$ python -q
>>> import numpy as np
>>> from numpy import linalg as LA
>>> np.set_printoptions(precision=3, suppress=True, linewidth=200)
>>> r0 = np.array([2, 0, 2, 1, 2, 1, 1, 3])
>>> X = r0[np.abs(np.subtract.outer(np.arange(8), np.arange(8)))]
>>> X
array([[2, 0, 2, 1, 2, 1, 1, 3],
       [0, 2, 0, 2, 1, 2, 1, 1],
       [2, 0, 2, 0, 2, 1, 2, 1],
       [1, 2, 0, 2, 0, 2, 1, 2],
       [2, 1, 2, 0, 2, 0, 2, 1],
       [1, 2, 1, 2, 0, 2, 0, 2],
       [1, 1, 2, 1, 2, 0, 2, 0],
       [3, 1, 1, 2, 1, 2, 0, 2]])
>>> w, evecs = LA.eigh(X)
>>> x0 = np.array([2, 0, -3, 1, 1, -1, 0, 1])
>>> LA.eigvalsh(X[1:, 1:])
array([-1.247, -1.167,  0.445,  0.559,  1.802,  4.97 ,  8.639])
>>> np.abs(X).sum(axis=1).max(), np.round(np.abs(w).max(), 3)
(np.int64(12), np.float64(10.41))
>>> x0 = np.array([-1, -2, -2, 3, 3, 0, 3, -1])
>>> rhs = X @ x0
>>> rhs
array([ 3,  7,  5,  2,  3, -3,  8,  0])
>>> np.round(LA.solve(X, 3 * rhs), 3) + 0
array([-3., -6., -6.,  9.,  9.,  0.,  9., -3.])
>>> np.round(LA.solve(X.T, X[6]), 3) + 0
array([0., 0., 0., 0., 0., 0., 1., 0.])
>>> np.round(LA.solve(X, rhs + X[:, 0]), 3) + 0
array([ 0., -2., -2.,  3.,  3.,  0.,  3., -1.])
>>> W0 = np.array([[1, -1, 1, -1, -1, 1, -1, 1],
...     [1, 1, 1, 1, -1, -1, -1, -1],
...     [1, -1, 1, -1, 1, -1, 1, -1]])
>>> # columns 0 and 2 are equal
>>> x0 = np.array([8, 2, 1, 4, 3, 8, 4, 7])
>>> np.einsum("ij,j->i", W0, x0)
array([11, -7, -5])
>>> W0 @ np.ones(8)
array([0., 0., 0.])
>>> W0 @ (2 * x0)
array([ 22, -14, -10])
>>> W0 @ np.eye(8)[1]
array([-1.,  1., -1.])
>>> (W0 * x0).sum(axis=1)
array([11, -7, -5])
>>> (W0 @ x0).argmax()
np.int64(0)
>>> np.sign((W0 @ x0).round(6))
array([ 1, -1, -1])
>>> LA.matrix_rank(W0)
np.int64(3)
>>> np.round(LA.norm(W0), 3)
np.float64(4.899)
>>> np.abs(W0).max()
np.int64(1)
>>> W0.sum(axis=1)
array([0, 0, 0])
>>> W0 - W0[0]
array([[ 0,  0,  0,  0,  0,  0,  0,  0],
       [ 0,  2,  0,  2,  0, -2,  0, -2],
       [ 0,  0,  0,  0,  2, -2,  2, -2]])
>>> np.count_nonzero(W0)
np.int64(24)
>>> W0.mean(axis=0)
array([ 1.   , -0.333,  1.   , -0.333, -0.333, -0.333, -0.333, -0.333])
>>> np.unravel_index(np.abs(W0).argmax(), W0.shape)
(np.int64(0), np.int64(0))
>>> LA.svd(W0, compute_uv=False)
array([2.828, 2.828, 2.828])
>>> Uu, s, Vt = LA.svd(W0, full_matrices=False)
>>> np.allclose(Uu * s @ Vt, W0)
True
>>> s
array([2.828, 2.828, 2.828])
>>> np.round(Vt @ Vt.T, 3) + 0
array([[1., 0., 0.],
       [0., 1., 0.],
       [0., 0., 1.]])
>>> (s > 1e-8).sum()
np.int64(3)
>>> s / s[0]
array([1., 1., 1.])
>>> round(float(np.sqrt((s ** 2).sum())), 3), np.round(LA.norm(W0), 3)
(4.899, np.float64(4.899))
>>> np.round(LA.norm(W0[2] - W0[1]), 3)
np.float64(4.0)
>>> round(LA.norm(W0[2], 1), 3), round(float(LA.norm(W0[2], np.inf)), 3)
(np.float64(8.0), 1.0)
>>> LA.norm(W0, axis=1).argmax()
np.int64(0)
>>> LA.norm(W0, axis=1)
array([2.828, 2.828, 2.828])
>>> round(float(LA.norm(W0, "nuc")), 3)
8.485
>>> round(float(LA.norm(W0) ** 2 / LA.norm(W0, 2) ** 2), 3)
3.0
>>> m1 = np.load("arr.npy")
>>> m1
array([[-0.426,  0.164, -0.038,  0.163, -0.774, -0.309, -0.629,  0.403, -0.328],
       [-0.758, -0.557, -0.334, -0.491,  0.573, -0.115, -0.317,  0.324,  0.081],
       [-0.582, -0.491,  0.089,  0.178,  0.725, -0.554, -0.745,  0.069,  0.081],
       [ 0.703,  1.635,  0.445,  0.468, -1.55 ,  0.217, -0.121,  0.047, -0.701]])
>>> M2 = W0 / LA.norm(W0, axis=1, keepdims=True)
>>> G = M2 @ M2.T
>>> LA.norm(M2, axis=1)
array([1., 1., 1.])
>>> (G - 2 * np.eye(3)).round(6).argmax(axis=1)
array([1, 0, 0])
>>> r0 = np.array([2, 2])
>>> np.convolve(m1[0], r0)
array([-0.852, -0.524,  0.252,  0.25 , -1.222, -2.166, -1.876, -0.452,  0.15 , -0.656])
>>> J = np.load("out12.npy")
>>> J
array([[-1.7,  1. ,  2. ,  2. ,  0. ,  0. , -2. , -1. , -2. ],
       [ 1. ,  1.3,  1. ,  1. ,  0. ,  2. , -1. ,  1. ,  1. ],
       [-1. , -2. , -0.7, -1. ,  1. ,  1. ,  0. , -2. ,  2. ],
       [ 0. ,  1. ,  2. ,  0.3,  1. ,  1. , -2. ,  0. ,  1. ],
       [ 1. ,  0. ,  0. , -1. , -0.7, -2. ,  1. , -2. ,  0. ],
       [-2. ,  1. ,  1. ,  1. ,  1. , -1.7, -2. , -1. , -1. ],
       [ 2. ,  0. ,  0. ,  0. , -1. ,  0. ,  1.3,  1. ,  2. ],
       [ 1. ,  0. , -1. ,  1. , -1. , -1. ,  0. ,  2.3, -1. ],
       [-2. ,  1. ,  2. ,  2. ,  0. ,  0. , -2. , -1. , -1.7]])
>>> x0 = np.array([-5, -5, 3, 2, 3, 4, 5, -5, 5])
>>> J @ x0
array([ -1.5,  -3.5,  37.9,   3.6,  -2.1,  -3.8,  -1.5, -29.5,   1.5])
>>> LA.norm(J @ x0) <= LA.norm(J, 2) * LA.norm(x0) + 1e-9
np.True_
>>> J @ np.eye(9)[5]
array([ 0. ,  2. ,  1. ,  1. , -2. , -1.7,  0. , -1. ,  0. ])
>>> blk = np.stack([J, -2 * J, J[::-1]])
>>> LA.det(blk)
array([   102.477, -52468.038,    102.477])
>>> LA.matrix_rank(blk)
array([9, 9, 9])
>>> blk.sum(axis=0)
array([[-0.3,  0. ,  0. ,  0. ,  0. ,  0. ,  0. ,  0. ,  0.3],
       [ 0. , -1.3, -2. ,  0. , -1. , -3. ,  1. ,  1.3, -2. ],
       [ 3. ,  2. ,  0.7,  1. , -2. , -1. ,  1.3,  3. ,  0. ],
       [-2. ,  0. , -1. ,  0.7,  0. , -2.7,  0. , -1. , -2. ],
       [ 0. ,  0. ,  0. ,  0. ,  0. ,  0. ,  0. ,  0. ,  0. ],
       [ 2. ,  0. ,  1. , -0.7,  0. ,  2.7,  0. ,  1. ,  2. ],
       [-3. , -2. , -0.7, -1. ,  2. ,  1. , -1.3, -3. ,  0. ],
       [ 0. ,  1.3,  2. ,  0. ,  1. ,  3. , -1. , -1.3,  2. ],
       [ 0.3,  0. ,  0. ,  0. ,  0. ,  0. ,  0. ,  0. , -0.3]])
>>> M2 = np.array([[1, 6, -5],
...     [8, -3, 0],
...     [0, 8, -1],
...     [-6, 1, 4],
...     [-5, 7, -9],
...     [-3, 7, 5],
...     [-6, 3, 5],
...     [7, 0, -5],
...     [-5, 1, -6]])
>>> np.einsum("ij->j", J)
array([-1.7,  3.3,  6.3,  5.3,  0.3, -0.7, -6.7, -2.7,  0.3])
>>> A = np.load("run13.npy")
>>> A
array([[1, 0, 0, 0, 0],
       [2, 1, 0, 0, 0],
       [2, 1, 1, 0, 0],
       [5, 1, 3, 1, 0],
       [3, 0, 2, 5, 1]])
>>> round(LA.norm(m1[1], 1), 3), round(LA.norm(m1[1], np.inf), 3)
(np.float64(3.55), np.float64(0.758))
>>> round(float(LA.norm(m1) ** 2 / LA.norm(m1, 2) ** 2), 3)
1.328
>>> round(float(LA.norm(m1, 2)), 3)
3.0
>>> r0, r1 = A[4], A[2]
>>> r0 @ r1
np.int64(8)
>>> r0 @ r0
np.int64(39)
>>> p = (r0 @ r1) / (r0 @ r0) * r0
>>> r1 - p
array([ 1.385,  1.   ,  0.59 , -1.026, -0.205])
>>> np.round(LA.norm(r0 + r1) ** 2 + LA.norm(r0 - r1) ** 2, 3)
np.float64(90.0)
>>> np.outer(r0, r1)
array([[ 6,  3,  3,  0,  0],
       [ 0,  0,  0,  0,  0],
       [ 4,  2,  2,  0,  0],
       [10,  5,  5,  0,  0],
       [ 2,  1,  1,  0,  0]])
>>> (r1 - p) @ r0
np.float64(0.0)
>>> th = np.radians(72)
>>> r_ = np.eye(5)
>>> r_[2, 2] = r_[3, 3] = np.cos(th)
>>> r_[2, 3], r_[3, 2] = -np.sin(th), np.sin(th)
>>> r_
array([[ 1.   ,  0.   ,  0.   ,  0.   ,  0.   ],
       [ 0.   ,  1.   ,  0.   ,  0.   ,  0.   ],
       [ 0.   ,  0.   ,  0.309, -0.951,  0.   ],
       [ 0.   ,  0.   ,  0.951,  0.309,  0.   ],
       [ 0.   ,  0.   ,  0.   ,  0.   ,  1.   ]])
>>> M2 = A @ r_.T
>>> np.abs(M2 - A).max(axis=0)
array([0.   , 0.   , 6.137, 2.162, 0.   ])
>>> LA.svd(A, compute_uv=False), LA.svd(M2, compute_uv=False)
(array([8.4  , 3.845, 1.163, 0.552, 0.048]), array([8.4  , 3.845, 1.163, 0.552, 0.048]))
>>> np.allclose(A @ A.T, M2 @ M2.T)
True
>>> np.allclose(LA.norm(A, axis=1), LA.norm(M2, axis=1))
True
>>> K = np.array([[52, 14, -12, 4],
...     [14, 108, 26, -10],
...     [-12, 26, 125, 55],
...     [4, -10, 55, 102]])
>>> # symmetric, so the eigenvalues are real
>>> round(float(LA.eigvals(K).sum().real), 3)
387.0
>>> np.einsum("ii->", K)
np.int64(387)
>>> np.kron(np.eye(2, dtype=int), K)
array([[ 52,  14, -12,   4,   0,   0,   0,   0],
       [ 14, 108,  26, -10,   0,   0,   0,   0],
       [-12,  26, 125,  55,   0,   0,   0,   0],
       [  4, -10,  55, 102,   0,   0,   0,   0],
       [  0,   0,   0,   0,  52,  14, -12,   4],
       [  0,   0,   0,   0,  14, 108,  26, -10],
       [  0,   0,   0,   0, -12,  26, 125,  55],
       [  0,   0,   0,   0,   4, -10,  55, 102]])
>>> np.einsum("ij,ji->", K, K)
np.int64(48711)
>>> M = np.array([[1.7, 0.8, 1.1, 1.1, -1.0, 1.2],
...     [-1.3, 1.7, 1.1, -0.8, -0.4, -1.4],
...     [1.1, 0.1, -2.1, 1.3, -1.3, -0.4],
...     [-0.1, 0.0, -0.1, -0.4, 2.3, -1.5],
...     [0.3, -0.7, -0.4, -1.5, 0.0, -0.7]])
>>> rng = np.random.default_rng(1471)
>>> M[1] = M[0] + 0.05 * rng.normal(size=6)
>>> M
array([[ 1.7  ,  0.8  ,  1.1  ,  1.1  , -1.   ,  1.2  ],
       [ 1.619,  0.799,  1.116,  1.104, -1.013,  1.26 ],
       [ 1.1  ,  0.1  , -2.1  ,  1.3  , -1.3  , -0.4  ],
       [-0.1  ,  0.   , -0.1  , -0.4  ,  2.3  , -1.5  ],
       [ 0.3  , -0.7  , -0.4  , -1.5  ,  0.   , -0.7  ]])
>>> th = np.radians(45)
>>> r_ = np.eye(6)
>>> r_[3, 3] = r_[5, 5] = np.cos(th)
>>> r_[3, 5], r_[5, 3] = -np.sin(th), np.sin(th)
>>> r_
array([[ 1.   ,  0.   ,  0.   ,  0.   ,  0.   ,  0.   ],
       [ 0.   ,  1.   ,  0.   ,  0.   ,  0.   ,  0.   ],
       [ 0.   ,  0.   ,  1.   ,  0.   ,  0.   ,  0.   ],
       [ 0.   ,  0.   ,  0.   ,  0.707,  0.   , -0.707],
       [ 0.   ,  0.   ,  0.   ,  0.   ,  1.   ,  0.   ],
       [ 0.   ,  0.   ,  0.   ,  0.707,  0.   ,  0.707]])
>>> M2 = M @ r_.T
>>> LA.svd(M, compute_uv=False), LA.svd(M2, compute_uv=False)
(array([4.753, 2.924, 1.946, 1.474, 0.013]), array([4.753, 2.924, 1.946, 1.474, 0.013]))
>>> np.allclose(LA.norm(M, axis=1), LA.norm(M2, axis=1))
True
>>> np.abs(M2 - M).max(axis=0)
array([0.   , 0.   , 0.   , 1.215, 0.   , 1.036])
>>> round(float(LA.det(r_)), 3), np.round(np.trace(r_), 3)
(1.0, np.float64(5.414))
>>> M2
array([[ 1.7  ,  0.8  ,  1.1  , -0.071, -1.   ,  1.626],
       [ 1.619,  0.799,  1.116, -0.111, -1.013,  1.672],
       [ 1.1  ,  0.1  , -2.1  ,  1.202, -1.3  ,  0.636],
       [-0.1  ,  0.   , -0.1  ,  0.778,  2.3  , -1.344],
       [ 0.3  , -0.7  , -0.4  , -0.566,  0.   , -1.556]])
>>> arr = np.load("test3.npy")
>>> arr
array([[-2, -2, -1,  2, -2,  3,  0, -2],
       [ 1,  2, -2, -1, -1, -3,  2,  3],
       [-3, -3,  1,  2,  3,  0,  3, -1],
       [-1,  1,  2, -2,  0,  1,  1,  3],
       [ 1,  1,  0,  0, -2, -3,  0,  3],
       [ 0, -2,  3, -3,  1, -2,  2, -1],
       [ 0,  1,  3, -2,  1,  3,  3,  3],
       [-1, -1, -2,  1,  1,  3,  2, -3]])
>>> G = arr.T @ arr
>>> np.trace(G), (arr ** 2).sum()
(np.int64(254), np.int64(254))
>>> (arr @ arr.T).shape
(8, 8)
>>> LA.matrix_rank(G)
np.int64(8)
>>> LA.eigvalsh(G)[::-1]
array([104.997,  68.953,  35.121,  22.32 ,  12.277,   8.584,   1.743,   0.005])
